$ python3 -q
>>> import numpy as np
>>> np.set_printoptions(precision=2, suppress=True, linewidth=120, legacy="1.25")
>>> def rnd(a):
...     return np.round(a, 2) + 0
... 
>>> sigma = 10 * 0.7 ** np.arange(6)
>>> O, _ = np.linalg.qr(np.array([[0.2, 0.3, 1.3, -1.3, 1.9, -1.0],
...     [0.1, 0.5, 0.2, -1.3, -0.1, 0.4],
...     [0.7, 0.1, 0.2, -0.2, 0.6, -0.6],
...     [0.3, -0.3, -1.1, 0.4, -1.4, 1.8],
...     [-0.6, 0.1, -0.5, 0.3, 1.1, 2.5],
...     [-0.5, 0.9, -1.0, 0.8, -1.1, 0.6]]))
>>> rng = np.random.default_rng(5585)
>>> J = rng.normal(size=(25, 6)) * sigma @ O
>>> rnd(J)
array([[  1.24,   3.8 ,   4.24,  -1.71,   2.99,  -2.28],
       [  1.81,  -0.45,   5.97,   1.32,   3.32,   0.1 ],
       [  6.29,   3.95,  -3.88, -10.88,   6.71,  -0.58],
       [  7.25,   3.88,   2.57,   0.  ,   5.12,  -5.96],
       [  0.99,  -1.03,   0.14,  -5.09,   0.36,  -2.68],
       [  7.06,   6.01,   1.11,  -3.47,   2.64,  12.67],
       [ -1.09,  -4.71,   0.39,  -5.04,   5.4 ,  -3.64],
       [ -3.15,   4.88,  -7.59,   3.95,   1.9 ,  -5.77],
       [  0.21,   0.73,  -4.36,   0.74,  -1.52,  -2.8 ],
       [  7.17,  12.3 ,  -8.27,   5.17,   3.12,  -7.79],
       [  3.71,   5.9 , -14.11,   2.03,   8.02, -20.94],
       [ -6.45,  -8.9 ,   3.03,  -9.92,  -4.67,  -2.86],
       [  1.95,   0.46,   4.39,   5.72,  -2.2 ,  -2.6 ],
       [ -4.73,  -2.25,  -7.51,  -8.42,   4.32,  -2.57],
       [  4.71,   1.89,  -0.14,   3.21,   7.21,  -3.  ],
       [ -4.79,   0.14,  -4.07,   6.31,  -7.15,   0.65],
       [ -0.17,  -4.44,   0.4 ,  -9.25,   4.54,   1.89],
       [  6.05,   4.56,  -5.17,   1.27,  -0.83,  -7.29],
       [ -0.22,  -2.11,   3.48,   0.63,  -5.13,  -0.15],
       [ -5.94,   3.71, -10.4 ,   7.63,  -5.41,  -3.54],
       [  0.92,  -2.34,  11.77,   5.17,  -2.64,  11.46],
       [ -5.16,  -7.24,   4.05,  -7.77,   1.31,  -0.28],
       [  0.03,   0.72,   6.06,   5.68,  -0.47,  12.88],
       [  3.67,   6.8 ,  -5.44,   2.64,  -0.26,  -0.02],
       [ -5.33,  -6.71,   5.2 ,  -5.44,  -3.26,   5.14]])
>>> lab = J[:, 5] > np.median(J[:, 5])
>>> f = J[lab].mean(axis=0) - J[~lab].mean(axis=0)
>>> lab.astype(int)
array([1, 1, 1, 0, 0, 1, 0, 0, 0, 0, 0, 0, 0, 0, 0, 1, 1, 0, 1, 0, 1, 1, 1, 1, 1])
>>> (((J - J.mean(axis=0)) @ f > 0) == lab).mean()
0.8
>>> rnd(f)
array([-0.37, -1.8 ,  6.03, -1.49, -1.39,  8.95])
>>> ((J - J.mean(axis=0)) @ f > 0).astype(int)
array([1, 1, 0, 0, 1, 1, 0, 0, 0, 0, 0, 1, 1, 0, 0, 1, 1, 0, 1, 0, 1, 1, 1, 0, 1])
